$ python -q
>>> import numpy as np
>>> import numpy.linalg as la
>>> np.set_printoptions(precision=2, suppress=True, linewidth=140)
>>> A = np.load("mat.npy")
>>> A
array([[ 1.9, -0.2,  0.5, -2.1, -0.3],
       [-0.2,  0.7,  0.8, -0.7, -0.1],
       [-2.1,  0.7, -1. ,  2. ,  0.5],
       [ 0.2,  0.4,  1.1,  1.2, -0.8]])
>>> w1 = np.array([[1, 1, 0, 2], [1, 1, 0, 1], [0, 1, 1, 2], [2, 0, 0, 0], [1, 2, 1, 0]])
>>> beta = np.array([1, 2, 0, 0])
>>> hid = np.maximum(A @ w1 + beta, 0)
>>> la.matrix_rank(hid)
np.int64(4)
>>> cent = np.array([[2, 2], [1, 0], [1, 1], [0, 1]])
>>> (hid @ cent).round(6).argmax(axis=1)
array([1, 0, 0, 1])
>>> hid @ cent
array([[3.8, 4.8],
       [3.8, 2.6],
       [8.8, 8.2],
       [8.8, 9.7]])
>>> feats = np.loadtxt("w.csv", delimiter=",")
>>> feats
array([[  4.,  -4.,  -2.,   0.],
       [ -1.,  -6.,  -1.,   4.],
       [  2.,  -6.,  -6.,   7.],
       [ -2., -11.,  -9.,   8.],
       [  1.,  -6.,  -8.,   7.],
       [  1.,  -8., -12.,  12.],
       [  4., -11., -10.,   8.],
       [  1., -15.,  -9.,   9.],
       [  4., -14., -10.,   7.],
       [  6., -16., -12.,   3.],
       [ 10., -20., -17.,   1.],
       [ 14., -18., -19.,   0.],
       [ 15., -21., -22.,   3.],
       [ 16., -17., -24.,   6.],
       [ 14., -16., -20.,   9.],
       [ 10., -17., -23.,   8.],
       [  8., -14., -27.,   8.],
       [ 10., -17., -22.,  11.],
       [ 10., -18., -26.,  13.],
       [  5., -14., -30.,  15.],
       [  3., -15., -30.,  13.],
       [  5., -14., -34.,   8.],
       [  5., -12., -36.,  11.],
       [  9., -12., -36.,  12.],
       [ 13., -16., -38.,  14.],
       [  9., -11., -42.,  16.]])
>>> cen = feats - feats.mean(axis=0)
>>> V = la.svd(cen)[2][:1]
>>> Y = cen - cen @ V.T @ V
>>> np.diag(V.T @ V)
array([0.06, 0.03, 0.86, 0.05])
>>> (cen @ V.T).std(axis=0)
array([12.32])
>>> np.cov(cen @ V.T, rowvar=False)
array(157.77)
>>> round(float(la.norm(Y) / la.norm(cen)), 2)
0.48
>>> Y = np.array([[2, -4, -7, -2, -6, 1],
...     [-3, -2, -3, 3, -2, 1],
...     [5, -8, 5, 3, 3, -8],
...     [7, 4, 3, -2, -5, 4],
...     [0, -4, -3, -2, -8, -5],
...     [-1, 4, -6, 0, -9, -5]])
>>> Y[-1] = Y[0]
>>> arr = Y + 0.02 * np.eye(6)
>>> arr
array([[ 2.02, -4.  , -7.  , -2.  , -6.  ,  1.  ],
       [-3.  , -1.98, -3.  ,  3.  , -2.  ,  1.  ],
       [ 5.  , -8.  ,  5.02,  3.  ,  3.  , -8.  ],
       [ 7.  ,  4.  ,  3.  , -1.98, -5.  ,  4.  ],
       [ 0.  , -4.  , -3.  , -2.  , -7.98, -5.  ],
       [ 2.  , -4.  , -7.  , -2.  , -6.  ,  1.02]])
>>> Uu, sigma, Vt = la.svd(arr)
>>> sigma
array([17.64, 14.69, 10.94,  5.4 ,  3.61,  0.01])
>>> np.argmax(sigma[:-1] / (sigma[1:] + 1e-6)) + 1
np.int64(5)
>>> Y = Uu[:, :5] @ np.diag(sigma[:5]) @ Vt[:5]
>>> la.matrix_rank(Y)
np.int64(5)
>>> Y.round(2) + 0
array([[ 2.02, -4.  , -7.  , -2.  , -6.  ,  1.  ],
       [-3.  , -1.98, -3.  ,  3.  , -2.  ,  1.  ],
       [ 5.  , -8.  ,  5.02,  3.  ,  3.  , -8.  ],
       [ 7.  ,  4.  ,  3.  , -1.98, -5.  ,  4.  ],
       [ 0.  , -4.  , -3.  , -2.  , -7.98, -5.  ],
       [ 2.  , -4.  , -7.  , -2.  , -6.  ,  1.02]])
>>> round(float(la.norm(arr - Y, 2)), 2), round(sigma[5], 2)
(0.01, np.float64(0.01))
>>> round(float(la.norm(arr - Y) / la.norm(arr)), 2)
0.0
>>> x0 = np.array([0, 1, 3, 1, 1, -2])
>>> h1 = np.maximum(arr @ x0, 0)
>>> h1
array([ 0.  ,  0.  , 29.06,  0.  ,  0.  ,  0.  ])
>>> np.maximum(arr @ (3 * x0), 0)
array([ 0.  ,  0.  , 87.18,  0.  ,  0.  ,  0.  ])
>>> arr * (h1 > 1e-9)[:, None]
array([[ 0.  , -0.  , -0.  , -0.  , -0.  ,  0.  ],
       [-0.  , -0.  , -0.  ,  0.  , -0.  ,  0.  ],
       [ 5.  , -8.  ,  5.02,  3.  ,  3.  , -8.  ],
       [ 0.  ,  0.  ,  0.  , -0.  , -0.  ,  0.  ],
       [ 0.  , -0.  , -0.  , -0.  , -0.  , -0.  ],
       [ 0.  , -0.  , -0.  , -0.  , -0.  ,  0.  ]])
>>> round(float(la.det(arr)), 2)
603.45
>>> np.allclose(arr @ arr.T, arr.T @ arr)
False
>>> round(float(np.abs(la.eigvals(arr)).max()), 2)
12.37
>>> (arr - arr.T) / 2
array([[ 0. , -0.5, -6. , -4.5, -3. , -0.5],
       [ 0.5,  0. ,  2.5, -0.5,  1. ,  2.5],
       [ 6. , -2.5,  0. ,  0. ,  3. , -0.5],
       [ 4.5,  0.5,  0. ,  0. , -1.5,  3. ],
       [ 3. , -1. , -3. ,  1.5,  0. ,  0.5],
       [ 0.5, -2.5,  0.5, -3. , -0.5,  0. ]])
>>> round(float(np.trace(arr)), 2)
-3.88
>>> rng = np.random.default_rng(666)
>>> Y = arr + rng.integers(-2, 3, (6, 5)) @ rng.integers(-2, 3, (5, 6))
>>> Y
array([[  8.02,  -2.  , -13.  ,  -4.  ,  -3.  ,   8.  ],
       [ -3.  ,  -4.98,  -3.  ,   4.  ,  -1.  ,   0.  ],
       [  5.  ,  -9.  ,   8.02,   1.  ,   6.  , -10.  ],
       [  6.  ,   2.  ,   4.  ,  -4.98,  -3.  ,   4.  ],
       [  2.  ,   1.  ,  -4.  ,   6.  , -12.98,  -5.  ],
       [ -6.  , -11.  ,   1.  ,   1.  ,  -8.  , -10.98]])
>>> np.round(la.svd(Y - arr, compute_uv=False), 2) + 0
array([21.79, 12.27,  3.72,  3.05,  0.67,  0.  ])
>>> np.abs(Y - arr).sum(axis=1)
array([26.,  6., 11.,  9., 21., 40.])
>>> Y = np.array([[-2, -1, 0], [-2, 3, -1], [-3, -2, 1]])
>>> M = Y + Y.T
>>> M
array([[-4, -3, -3],
       [-3,  6, -3],
       [-3, -3,  2]])
>>> Y = M + rng.integers(-2, 3, (3, 2)) @ rng.integers(-2, 3, (2, 3))
>>> Y
array([[-6, -1, -1],
       [-4,  8, -1],
       [-4,  1,  6]])
>>> la.matrix_rank(Y - M, tol=1e-8)
np.int64(2)
>>> Y - M
array([[-2,  2,  2],
       [-1,  2,  2],
       [-1,  4,  4]])
>>> np.abs(Y - M).sum(axis=1)
array([6, 5, 9])
>>> np.einsum("ii->", M)
np.int64(4)
>>> np.round(la.det(M[::-1]), 2)
np.float64(138.0)
>>> round(float(la.det(M.T)), 2)
-138.0
>>> round(float(la.eigvals(M).sum().real), 2)
4.0
>>> la.eigvals(M)
array([-6.5 ,  2.73,  7.76])
>>> Y = la.inv(M)
>>> np.round(la.det(M) * la.det(Y), 2)
np.float64(1.0)
>>> la.inv(Y)
array([[-4., -3., -3.],
       [-3.,  6., -3.],
       [-3., -3.,  2.]])
>>> np.round(la.slogdet(M)[0], 2)
np.float64(-1.0)
>>> np.allclose(Y, M.T)
False
>>> la.det(M) * Y
array([[  3.,  15.,  27.],
       [ 15., -17.,  -3.],
       [ 27.,  -3., -33.]])
>>> Y
array([[-0.02, -0.11, -0.2 ],
       [-0.11,  0.12,  0.02],
       [-0.2 ,  0.02,  0.24]])
>>> np.round(M @ Y, 2) + 0
array([[1., 0., 0.],
       [0., 1., 0.],
       [0., 0., 1.]])
>>> (np.abs(Y) > 1e-9).astype(int)
array([[1, 1, 1],
       [1, 1, 1],
       [1, 1, 1]])
>>> data = np.loadtxt("block5.csv", delimiter=",")
>>> data
array([[ -3.77,   3.35,   1.73,   3.73],
       [ -6.19,   4.95,  -0.72,   1.28],
       [ -3.55,   2.82,   0.8 ,   2.8 ],
       [ -4.75,   3.93,   0.55,   2.55],
       [ -4.65,   2.76,  -2.68,  -0.68],
       [ -7.44,   7.67,   3.7 ,   5.7 ],
       [ -2.61,   1.04,  -1.72,   0.28],
       [ -5.09,   4.87,   2.36,   4.36],
       [ -4.2 ,   2.89,  -0.93,   1.07],
       [ -3.08,   2.79,   2.13,   4.13],
       [ -0.56,  -4.16, -11.15,  -9.15],
       [ -6.66,   5.34,  -0.98,   1.02],
       [ -3.19,   3.54,   4.06,   6.06],
       [ -3.82,   3.17,   1.06,   3.06],
       [ -2.57,   2.13,   1.68,   3.68],
       [ -0.77,  -1.33,  -3.29,  -1.29],
       [ -4.34,   1.64,  -5.11,  -3.11],
       [ -4.62,   2.72,  -2.71,  -0.71],
       [ -5.82,   5.  ,   0.54,   2.54],
       [ -2.07,   1.21,   0.42,   2.42],
       [ -6.59,   5.46,  -0.39,   1.61],
       [ -1.  ,  -0.92,  -2.77,  -0.77],
       [  0.21,  -0.74,   1.42,   3.42],
       [ -2.94,   2.12,   0.54,   2.54]])
>>> Uu, sigma, Vt = la.svd(data)
>>> V = Vt[:(sigma > 1e-8).sum()]
>>> x0 = data[15] + 3 * data[17] + rng.integers(2) * np.eye(4)[2]
>>> x0
array([-14.63,   6.82, -10.42,  -3.42])
>>> np.allclose(V.T @ V @ x0, x0)
False
>>> la.matrix_rank(np.vstack([data, x0]))
np.int64(4)
>>> def softmax(z):
...     e = np.exp(z - z.max(axis=-1, keepdims=True))
...     return e / e.sum(axis=-1, keepdims=True)
... 
>>> np.round(softmax(data[4] + -1), 2) + 0
array([0.  , 0.96, 0.  , 0.03])
>>> np.round(softmax(10 * data[4]), 2) + 0
array([0., 1., 0., 0.])
>>> att = data @ data.T / np.sqrt(4)
>>> softmax(att)[4] @ data
array([-6.58,  5.34, -0.73,  1.27])
>>> softmax(att).round(6).argmax(axis=1)
array([ 5,  5,  5,  5, 11,  5, 11,  5,  5,  5, 10,  5,  5,  5,  5, 10, 10, 11,  5,  5,  5, 10, 12,  5])
>>> Uu, sigma, Vt = la.svd(data)
>>> sigma.round(2) + 0
array([30.03, 18.89,  4.19,  0.  ])
>>> np.argmax(sigma[:-1] / (sigma[1:] + 1e-6)) + 1
np.int64(3)
>>> Y = Uu[:, :3] @ np.diag(sigma[:3]) @ Vt[:3]
>>> la.matrix_rank(Y)
np.int64(3)
>>> round(float(la.norm(data - Y) / la.norm(data)), 2)
0.0
>>> Y
array([[ -3.77,   3.35,   1.73,   3.73],
       [ -6.19,   4.95,  -0.72,   1.28],
       [ -3.55,   2.82,   0.8 ,   2.8 ],
       [ -4.75,   3.93,   0.55,   2.55],
       [ -4.65,   2.76,  -2.68,  -0.68],
       [ -7.44,   7.67,   3.7 ,   5.7 ],
       [ -2.61,   1.04,  -1.72,   0.28],
       [ -5.09,   4.87,   2.36,   4.36],
       [ -4.2 ,   2.89,  -0.93,   1.07],
       [ -3.08,   2.79,   2.13,   4.13],
       [ -0.56,  -4.16, -11.15,  -9.15],
       [ -6.66,   5.34,  -0.98,   1.02],
       [ -3.19,   3.54,   4.06,   6.06],
       [ -3.82,   3.17,   1.06,   3.06],
       [ -2.57,   2.13,   1.68,   3.68],
       [ -0.77,  -1.33,  -3.29,  -1.29],
       [ -4.34,   1.64,  -5.11,  -3.11],
       [ -4.62,   2.72,  -2.71,  -0.71],
       [ -5.82,   5.  ,   0.54,   2.54],
       [ -2.07,   1.21,   0.42,   2.42],
       [ -6.59,   5.46,  -0.39,   1.61],
       [ -1.  ,  -0.92,  -2.77,  -0.77],
       [  0.21,  -0.74,   1.42,   3.42],
       [ -2.94,   2.12,   0.54,   2.54]])
>>> la.matrix_rank(data, rtol=0.05)
np.int64(3)
>>> cent = Y[[18, 15]].astype(float)
>>> for _ in range(4):
...     lab = la.norm(Y[:, None] - cent, axis=-1).argmin(axis=1)
...     cent = np.array([Y[lab == j].mean(axis=0) for j in range(2)])
... 
>>> lab
array([0, 0, 0, 0, 0, 0, 0, 0, 0, 0, 1, 0, 0, 0, 0, 1, 1, 0, 0, 0, 0, 1, 0, 0])
>>> np.bincount(lab)
array([20,  4])
>>> cent
array([[-4.17,  3.35,  0.54,  2.54],
       [-1.67, -1.19, -5.58, -3.58]])
>>> np.abs(cent[1] - cent[0]).argmax()
np.int64(2)
>>> cent[1] - cent[0]
array([ 2.5 , -4.54, -6.12, -6.12])
>>> cent = data[[4, 9]].astype(float)
>>> for _ in range(5):
...     lab = la.norm(data[:, None] - cent, axis=-1).argmin(axis=1)
...     cent = np.array([data[lab == j].mean(axis=0) for j in range(2)])
... 
>>> lab
array([1, 1, 1, 1, 0, 1, 0, 1, 1, 1, 0, 1, 1, 1, 1, 0, 0, 0, 1, 1, 1, 0, 1, 1])
>>> np.abs(cent[1] - cent[0]).argmax()
np.int64(2)
>>> np.bincount(lab)
array([ 7, 17])
>>> W0 = np.array([[1.0, 0.0, 0.0, 0.0, 0.0],
...     [0.0, 1.0, 0.0, 0.0, 0.0],
...     [0.0, 0.5, 0.5, 0.0, 0.0],
...     [0.0, 0.0, 0.0, 0.67, 0.33],
...     [0.5, 0.0, 0.0, 0.0, 0.5]])
>>> d = la.norm(feats[:, None] - feats[None], axis=-1)
>>> np.flatnonzero(d[25] < d.mean() / 2)
array([23, 24, 25])
>>> d.mean(axis=1).argmax()
np.int64(25)
>>> d.shape
(26, 26)
>>> Y = np.array([[-1, -3], [-1, 1], [2, 1], [-2, 2]])
>>> mat = Y.T @ Y
>>> mat
array([[10,  0],
       [ 0, 15]])
>>> round(float(np.abs(la.eigvals(mat)).max()), 2)
15.0
>>> mat @ mat
array([[100,   0],
       [  0, 225]])
>>> round(la.det(mat), 2)
np.float64(150.0)
>>> np.allclose(mat, mat.T)
True
>>> np.sort(np.abs(la.eigvals(mat)))
array([10., 15.])
>>> np.allclose(mat @ mat.T, mat.T @ mat)
True
>>> t3 = np.stack([mat, -3 * mat, mat[::-1]])
>>> la.matrix_rank(t3)
array([2, 2, 2])
>>> la.matrix_rank(t3.reshape(3, -1))
np.int64(2)
>>> la.det(t3)
array([ 150., 1350., -150.])
>>> np.einsum("bij,cij->bc", t3, t3)
array([[ 325, -975,    0],
       [-975, 2925,    0],
       [   0,    0,  325]])
>>> (t3 @ mat.T).shape
(3, 2, 2)
>>> Y = la.inv(mat)
>>> Y
array([[0.1 , 0.  ],
       [0.  , 0.07]])
>>> np.allclose(Y, mat.T)
False
>>> np.round(la.cond(mat), 2)
np.float64(1.5)
>>> (np.abs(Y) > 1e-9).astype(int)
array([[1, 0],
       [0, 1]])
>>> np.round(la.det(mat) * la.det(Y), 2)
np.float64(1.0)
>>> t3 = np.stack([Y, 4 * Y, Y[::-1]])
>>> la.matrix_rank(t3.reshape(3, -1))
np.int64(2)
>>> t3.shape
(3, 2, 2)
>>> q = M.astype(float).copy()
>>> for j in range(3):
...     q[:, j] -= q[:, :j] @ (q[:, :j].T @ q[:, j])
...     q[:, j] /= la.norm(q[:, j])
... 
>>> q
array([[-0.69, -0.36, -0.63],
       [-0.51,  0.85,  0.07],
       [-0.51, -0.37,  0.77]])
>>> th = rng.uniform(0, 2 * np.pi, 13)
>>> q, _ = la.qr(np.array([[0.6, -2.3], [-0.7, -0.5], [0.3, 1.5], [1.0, 0.9], [-0.4, 1.5]]))
>>> J = 10 * np.c_[np.cos(th), np.sin(th)] @ q.T
>>> J
array([[ 6.89, -3.36, -0.45,  4.52, -4.54],
       [-7.72, -0.17,  3.78,  0.78,  5.05],
       [-7.62, -0.44,  3.95,  1.17,  4.98],
       [-6.78, -1.77,  4.67,  3.09,  4.42],
       [ 1.83, -5.15,  3.43,  7.54, -1.25],
       [ 6.37,  2.22, -4.85, -3.73, -4.14],
       [ 7.06, -3.17, -0.68,  4.24, -4.65],
       [-7.89,  1.44,  2.52, -1.6 ,  5.18],
       [ 6.59, -3.63, -0.08,  4.95, -4.35],
       [ 7.08,  1.38, -4.49, -2.53, -4.62],
       [ 4.59, -4.7 ,  1.75,  6.67, -3.05],
       [ 2.69, -5.1 ,  2.97,  7.39, -1.81],
       [ 4.14,  3.8 , -5.11, -5.93, -2.67]])
>>> Y = J / la.norm(J, axis=1, keepdims=True)
>>> cov = Y @ Y.T
>>> (cov - 2 * np.eye(13)).round(6).argmax(axis=1)
array([ 6,  2,  1,  2, 11,  9,  0,  1,  0,  5, 11,  4,  5])
>>> la.norm(Y, axis=1)
array([1., 1., 1., 1., 1., 1., 1., 1., 1., 1., 1., 1., 1.])
>>> np.argwhere(np.triu(np.abs(cov) > 0.95, 1))
array([[ 0,  6],
       [ 0,  8],
       [ 1,  2],
       [ 1,  3],
       [ 1,  7],
       [ 1,  9],
       [ 2,  3],
       [ 2,  9],
       [ 3,  5],
       [ 3,  9],
       [ 4, 11],
       [ 5,  9],
       [ 6,  8],
       [10, 11]])
>>> cov[7]
array([-0.91,  0.95,  0.93,  0.81, -0.32, -0.75, -0.93,  1.  , -0.88, -0.85, -0.65, -0.42, -0.44])
